>>> import numpy as np
>>> import numpy.linalg as la
>>> np.set_printoptions(suppress=True, linewidth=100)
>>> def tidy(a):
...     return np.round(a, 2) + 0
... 
>>> arr = np.load("test3.npy")
>>> arr
array([[ 5, -1, -1],
       [-1,  7,  8],
       [-1,  8, 10]])
>>> vals, V = la.eigh(arr)
>>> x0 = np.array([3, 1, -2])
>>> tidy(V * np.abs(vals) @ V.T)
array([[ 5., -1., -1.],
       [-1.,  7.,  8.],
       [-1.,  8., 10.]])
>>> tidy(V * np.maximum(vals, 0) @ V.T)
array([[ 5., -1., -1.],
       [-1.,  7.,  8.],
       [-1.,  8., 10.]])
>>> tidy(V * np.sqrt(vals) @ V.T)
array([[ 2.22, -0.18, -0.14],
       [-0.18,  2.01,  1.71],
       [-0.14,  1.71,  2.66]])
>>> tidy(la.eigvalsh(arr[1:, 1:]))
array([ 0.36, 16.64])
>>> x0 @ arr @ x0
np.int64(66)
>>> U, sig, VT = la.svd(arr)
>>> np.argmax(sig[:-1] / (sig[1:] + 1e-6)) + 1
np.int64(2)
>>> tidy(sig)
array([16.81,  4.84,  0.36])
>>> Y = U[:, :2] @ np.diag(sig[:2]) @ VT[:2]
>>> tidy(Y)
array([[ 5.  , -1.01, -0.99],
       [-1.01,  6.79,  8.18],
       [-0.99,  8.18,  9.86]])
>>> tidy(la.norm(arr - Y) / la.norm(arr))
np.float64(0.02)
>>> la.matrix_rank(arr, rtol=0.05)
np.int64(2)
>>> f = np.array([0, 2, 1])
>>> Y = arr + np.outer(f, np.eye(3)[0])
>>> tidy(la.det(Y) / la.det(arr)), tidy(1 + la.solve(arr, f)[0])
(np.float64(1.1), np.float64(1.1))
>>> la.matrix_rank(Y - arr)
np.int64(1)
>>> Y
array([[ 5., -1., -1.],
       [ 1.,  7.,  8.],
       [ 0.,  8., 10.]])
>>> data = np.array([[2, -5, 0, -2], [-5, 13, -3, 3], [0, -3, 18, 12], [-2, 3, 12, 10]])
>>> Y = data[0, 0] * data[1:] - np.outer(data[1:, 0], data[0])
>>> Y
array([[ 0,  1, -6, -4],
       [ 0, -6, 36, 24],
       [ 0, -4, 24, 16]])
>>> print(la.matrix_rank(Y), la.matrix_rank(data))
1 2
>>> np.flatnonzero(~Y.round(6).any(axis=1))
array([], dtype=int64)
>>> print(data[:, 0] / data[0, 0])
[ 1.  -2.5  0.  -1. ]
>>> la.matrix_rank(Y, rtol=0.1)
np.int64(1)
>>> print(np.argsort(-la.norm(Y, axis=0).round(6), kind="stable")[:3])
[2 3 1]
>>> la.cond(Y) > 100
np.True_
>>> np.einsum("ij,ji->", data, data)
np.int64(979)
>>> tidy(la.det(2 * data)), tidy(la.det(data))
(np.float64(0.0), np.float64(0.0))
>>> np.kron(np.eye(2, dtype=int), data)
array([[ 2, -5,  0, -2,  0,  0,  0,  0],
       [-5, 13, -3,  3,  0,  0,  0,  0],
       [ 0, -3, 18, 12,  0,  0,  0,  0],
       [-2,  3, 12, 10,  0,  0,  0,  0],
       [ 0,  0,  0,  0,  2, -5,  0, -2],
       [ 0,  0,  0,  0, -5, 13, -3,  3],
       [ 0,  0,  0,  0,  0, -3, 18, 12],
       [ 0,  0,  0,  0, -2,  3, 12, 10]])
>>> tidy(la.eigvals(data).sum().real)
np.float64(43.0)
>>> tidy(la.det(data.T))
np.float64(0.0)
>>> la.lstsq(data[:-1].T, data[-1])[2]
np.int32(2)
>>> print(tidy(data @ la.pinv(data) @ data))
[[ 2. -5.  0. -2.]
 [-5. 13. -3.  3.]
 [ 0. -3. 18. 12.]
 [-2.  3. 12. 10.]]
>>> tidy(np.trace(la.pinv(data) @ data))
np.float64(2.0)
>>> J = np.load("mat.npy")
>>> J
array([[ 2, -1,  2,  0],
       [-1,  2, -1,  2],
       [ 2, -1,  2, -1],
       [ 0,  2, -1,  2]])
>>> x0 = np.array([1, 1, 1, 0])
>>> a = np.maximum(J @ x0, 0)
>>> np.maximum(J @ (3 * x0), 0)
array([9, 0, 9, 3])
>>> np.maximum(J @ x0, 0) - np.maximum(-J @ x0, 0)
array([3, 0, 3, 1])
>>> np.flatnonzero(a > 1e-9)
array([0, 2, 3])
>>> gram = J.T @ J
>>> np.trace(gram), (J ** 2).sum()
(np.int64(38), np.int64(38))
>>> np.allclose(gram, gram.T)
True
>>> vals, V = la.eig(J)
>>> tidy(np.sort(la.eigvals(la.inv(J))))
array([-1.85,  0.18,  0.38,  2.62])
>>> tidy(np.sort(la.eigvals(J @ J)))
array([ 0.15,  0.29,  6.85, 30.71])
>>> vals, V = la.eigh(J)
>>> x0 = np.array([1, 3, -1, 2])
>>> (np.sign(V[:, -1].round(6)) == np.sign(V[0, -1].round(6))).astype(int)
array([1, 0, 1, 0])
>>> np.abs(J).sum(axis=1).max(), tidy(np.abs(vals).max())
(np.int64(6), np.float64(5.54))
>>> tidy(V * np.maximum(vals, 0) @ V.T)
array([[ 2.16, -0.87,  1.87, -0.16],
       [-0.87,  2.11, -1.11,  1.87],
       [ 1.87, -1.11,  2.11, -0.87],
       [-0.16,  1.87, -0.87,  2.16]])
>>> tidy(V * np.abs(vals) @ V.T)
array([[ 2.32, -0.73,  1.73, -0.32],
       [-0.73,  2.23, -1.23,  1.73],
       [ 1.73, -1.23,  2.23, -0.73],
       [-0.32,  1.73, -0.73,  2.32]])
>>> vals, V = la.eigh(J)
>>> print(tidy(V @ np.diag(vals) @ V.T))
[[ 2. -1.  2.  0.]
 [-1.  2. -1.  2.]
 [ 2. -1.  2. -1.]
 [ 0.  2. -1.  2.]]
>>> np.unique(vals.round(6) + 0, return_counts=True)[1]
array([1, 1, 1, 1])
>>> print(tidy(la.eigvalsh(J @ J)))
[ 0.15  0.29  6.85 30.71]
>>> np.abs(V[:, -1]).round(6).argmax()
np.int64(1)
>>> K = 0.7 ** np.abs(np.subtract.outer(np.arange(4), np.arange(4)))
>>> tidy(K)
array([[1.  , 0.7 , 0.49, 0.34],
       [0.7 , 1.  , 0.7 , 0.49],
       [0.49, 0.7 , 1.  , 0.7 ],
       [0.34, 0.49, 0.7 , 1.  ]])
>>> vals, V = la.eigh(K)
>>> x0 = np.array([-1, 5, -3, 1])
>>> print(tidy(la.eigvalsh(K[1:, 1:])))
[0.23 0.51 2.26]
>>> tidy(np.abs(K).sum(axis=1).max()), tidy(np.abs(vals).max())
(np.float64(2.89), np.float64(2.72))
>>> tidy(x0 @ K @ x0 / (x0 @ x0)), tidy(vals[0]), tidy(vals[-1])
(np.float64(0.3), np.float64(0.2), np.float64(2.72))
>>> tidy(x0 @ K @ x0)
np.float64(10.95)
>>> tidy(la.eigvals(K).sum().real)
np.float64(4.0)
>>> print(tidy(np.poly(K)))
[ 1.   -4.    3.93 -1.3   0.13]
>>> tidy(la.det(K[::-1]))
np.float64(0.13)
>>> tidy(la.det(2 * K)), tidy(la.det(K))
(np.float64(2.12), np.float64(0.13))
>>> def softmax(z):
...     e = np.exp(z - z.max(axis=-1, keepdims=True))
...     return e / e.sum(axis=-1, keepdims=True)
... 
>>> tidy(softmax(K[3] + 4))
array([0.18, 0.21, 0.26, 0.35])
>>> tidy(softmax(K[3]))
array([0.18, 0.21, 0.26, 0.35])
>>> print(tidy(softmax(K).sum(axis=1)))
[1. 1. 1. 1.]
>>> att = K @ K.T / np.sqrt(4)
>>> print(softmax(att).round(6).argmax(axis=1))
[1 1 2 2]
>>> tidy(softmax(att)[3] @ K)
array([0.61, 0.72, 0.74, 0.65])
>>> tidy(softmax(att))
array([[0.27, 0.27, 0.25, 0.21],
       [0.24, 0.28, 0.26, 0.22],
       [0.22, 0.26, 0.28, 0.24],
       [0.21, 0.25, 0.27, 0.27]])
>>> A = np.loadtxt("m.csv", delimiter=",")
>>> A
array([[26.,  3.],
       [ 3., 47.]])
>>> tidy(la.eigvals(A))
array([25.58, 47.42])
>>> np.kron(np.eye(2, dtype=int), A)
array([[26.,  3.,  0.,  0.],
       [ 3., 47.,  0.,  0.],
       [ 0.,  0., 26.,  3.],
       [ 0.,  0.,  3., 47.]])
>>> print(tidy(la.det(2 * A)), tidy(la.det(A)))
4852.0 1213.0
>>> hat = np.triu(np.array([[4, 1], [5, 8]]), 1) + np.eye(2)
>>> Y = hat @ A @ la.inv(hat)
>>> la.matrix_rank(Y)
np.int64(2)
>>> Y
array([[29., 21.],
       [ 3., 44.]])
>>> np.poly(Y)
array([   1.,  -73., 1213.])
>>> q, Rm = la.qr(Y)
>>> np.allclose(Rm.T @ Rm, Y.T @ Y)
True
>>> tidy(q @ Rm)
array([[29., 21.],
       [ 3., 44.]])
>>> tidy(q)
array([[-0.99, -0.1 ],
       [-0.1 ,  0.99]])
>>> np.trace(q @ q.T)
np.float64(2.0)
>>> q.shape, Rm.shape
((2, 2), (2, 2))
>>> tidy(abs(Rm[0, 0])), tidy(la.norm(Y[:, 0]))
(np.float64(29.15), np.float64(29.15))
>>> tidy(np.abs(np.diag(Rm)))
array([29.15, 41.61])
>>> tidy(q.T @ q)
array([[1., 0.],
       [0., 1.]])
>>> tidy(Rm)
array([[-29.15, -25.42],
       [  0.  ,  41.61]])
>>> mat = np.tril(np.array([[2, 1, -3], [2, 0, -2], [-2, 1, -2]]), -1) + np.eye(3, dtype=int)
>>> mat
array([[ 1,  0,  0],
       [ 2,  1,  0],
       [-2,  1,  1]])
>>> q = mat.astype(float).copy()
>>> for j in range(3):
...     q[:, j] -= q[:, :j] @ (q[:, :j].T @ q[:, j])
...     q[:, j] /= la.norm(q[:, j])
... 
>>> tidy(q.T @ mat)
array([[ 3.  ,  0.  , -0.67],
       [ 0.  ,  1.41,  0.71],
       [ 0.  ,  0.  ,  0.24]])
>>> tidy(q.T @ q)
array([[1., 0., 0.],
       [0., 1., 0.],
       [0., 0., 1.]])
>>> tidy(q)
array([[ 0.33,  0.  ,  0.94],
       [ 0.67,  0.71, -0.24],
       [-0.67,  0.71,  0.24]])
>>> E = np.load("data.npy")
>>> E
array([[50.36, -0.63, 29.67],
       [47.98, -1.44, 29.99],
       [50.55,  0.89, 28.11],
       [48.3 ,  0.94, 30.33],
       [49.42, -0.27, 30.14],
       [51.95,  0.66, 31.33],
       [49.51, -0.86, 30.52],
       [48.41,  1.  , 29.62],
       [49.57,  0.61, 30.69],
       [50.55, -2.1 , 28.93],
       [49.81,  0.57, 30.64],
       [49.4 , -0.51, 29.95]])
>>> Xs = E - E.mean(axis=0)
>>> V = la.svd(Xs)[2][:1]
>>> Y = Xs - Xs @ V.T @ V
>>> tidy(np.cov(Xs @ V.T, rowvar=False))
np.float64(1.25)
>>> tidy((Xs @ V.T).std(axis=0))
array([1.07])
>>> tidy(np.diag(V.T @ V))
array([0.96, 0.03, 0.01])
>>> la.norm(Y, axis=1).round(6).argmax()
np.int64(9)
>>> print(tidy(Y.std(axis=0)))
[0.21 0.97 0.81]
>>> feats = np.array([[2, 1, -6], [2, 2, -6], [2, 1, -6]])
>>> feats
array([[ 2,  1, -6],
       [ 2,  2, -6],
       [ 2,  1, -6]])
>>> gram = feats.T @ feats
>>> tidy(la.eigvalsh(gram)[::-1])
array([125.36,   0.64,   0.  ])
>>> np.trace(gram), (feats ** 2).sum()
(np.int64(126), np.int64(126))
>>> gram
array([[ 12,   8, -36],
       [  8,   6, -24],
       [-36, -24, 108]])
>>> tidy(la.svd(feats, compute_uv=False) ** 2)
array([125.36,   0.64,   0.  ])
>>> np.diag(gram)
array([ 12,   6, 108])
>>> la.matrix_rank(gram)
np.int64(2)
>>> (feats @ feats.T).shape
(3, 3)
>>> rng = np.random.default_rng(12892)
>>> Y = feats + rng.integers(-2, 3, (3, 2)) @ rng.integers(-2, 3, (2, 3))
>>> Y
array([[ 4,  4, -4],
       [ 2,  1, -7],
       [ 2,  1, -6]])
>>> la.matrix_rank(Y - feats, tol=1e-8)
np.int64(2)
>>> Y - feats
array([[ 2,  3,  2],
       [ 0, -1, -1],
       [ 0,  0,  0]])
>>> tidy(la.svd(Y - feats, compute_uv=False))
array([4.3, 0.7, 0. ])
>>> Y - Y[0]
array([[ 0,  0,  0],
       [-2, -3, -3],
       [-2, -3, -2]])
>>> Y.shape
(3, 3)
>>> tidy(la.svd(Y, compute_uv=False))
array([11.41,  3.58,  0.1 ])
>>> np.abs(Y).max()
np.int64(7)
>>> la.matrix_rank(feats, rtol=0.1)
np.int64(1)
>>> [round(float(x), 2) for x in la.svd(feats, compute_uv=False)[:3]]
[11.2, 0.8, 0.0]
